In [1]: import numpy as np

In [2]: np.set_printoptions(suppress=True, linewidth=200)

In [3]: J = np.load("out8.npy")

In [4]: J
Out[4]: 
array([[  1.88,   7.18, -12.48],
       [  3.5 ,   4.89,  -4.26],
       [ 11.15,  -4.7 ,   4.42],
       [ -4.25,  -9.88,  -8.74],
       [  6.59,   0.94,   1.37],
       [ -9.61,  -7.71,   0.09],
       [ -9.  ,   7.29,   3.49],
       [ -2.36,  -2.4 ,   2.76]])

In [5]: x = np.array([1, -8, -5])

In [6]: y = J @ x

In [7]: b, lr = np.zeros(3), 1 / np.linalg.norm(J, 2) ** 2

In [8]: for i in range(150):
   ...:     b -= lr * J.T @ (J @ b - y)
   ...:     if i % 50 == 0: print(i, round(np.linalg.norm(J @ b - y), 2))
   ...: 
0 49.74
50 0.0
100 0.0

In [9]: b
Out[9]: array([ 1., -8., -5.])

In [10]: C2 = J.T @ J

In [11]: np.linalg.matrix_rank(C2)
Out[11]: np.int64(3)

In [12]: np.round(np.linalg.svd(J, compute_uv=False) ** 2, 2)
Out[12]: array([400.09, 324.02, 262.32])

In [13]: print(np.round(np.trace(C2), 2), np.round((J ** 2).sum(), 2))
986.42 986.42

In [14]: Y = np.c_[J[:, :2] @ np.array([[-2, -1], [-1, -3]]), np.array([5, 2, 4, 4, 2, 5, 4, 3])]

In [15]: Y.round(2)
Out[15]: 
array([[-10.94, -23.42,   5.  ],
       [-11.89, -18.17,   2.  ],
       [-17.6 ,   2.95,   4.  ],
       [ 18.38,  33.89,   4.  ],
       [-14.12,  -9.41,   2.  ],
       [ 26.93,  32.74,   5.  ],
       [ 10.71, -12.87,   4.  ],
       [  7.12,   9.56,   3.  ]])

In [16]: np.round(np.linalg.norm(Y - J @ np.linalg.lstsq(J, Y)[0], axis=0), 2) + 0
Out[16]: array([0.  , 0.  , 9.81])

In [17]: np.round(np.linalg.lstsq(J, Y[:, 0])[0], 2) + 0
Out[17]: array([-2., -1.,  0.])

In [18]: np.linalg.matrix_rank(np.c_[J, Y])
Out[18]: np.int64(4)

In [19]: x = np.array([-7, 1, -9])

In [20]: y = J @ x

In [21]: np.round(np.linalg.lstsq(J, y)[0], 2)
Out[21]: array([-7.,  1., -9.])

In [22]: np.round(np.linalg.solve(J.T @ J, J.T @ y), 2)
Out[22]: array([-7.,  1., -9.])

In [23]: y.round(2)
Out[23]: array([ 106.34,   18.73, -122.53,   98.53,  -57.52,   58.75,   38.88,  -10.72])

In [24]: np.round(np.linalg.pinv(J) @ J, 2) + 0
Out[24]: 
array([[1., 0., 0.],
       [0., 1., 0.],
       [0., 0., 1.]])

In [25]: rng = np.random.default_rng(55)

In [26]: y = y + 0.3 * rng.normal(size=8)

In [27]: y.round(2)
Out[27]: array([ 106.59,   17.84, -122.62,   98.96,  -57.89,   58.77,   39.33,  -11.07])

In [28]: b, *_ = np.linalg.lstsq(J, y)

In [29]: print(np.round(J.T @ (y - J @ b), 2) + 0)
[0. 0. 0.]

In [30]: K = np.load("case13.npy")

In [31]: K
Out[31]: 
array([[0, 1, 2],
       [0, 0, 2],
       [1, 1, 4]])

In [32]: Y = K + rng.integers(-2, 3, (3, 1)) @ rng.integers(-2, 3, (1, 3))

In [33]: Y
Out[33]: 
array([[0, 0, 1],
       [0, 2, 4],
       [1, 0, 3]])

In [34]: Y - K
Out[34]: 
array([[ 0, -1, -1],
       [ 0,  2,  2],
       [ 0, -1, -1]])
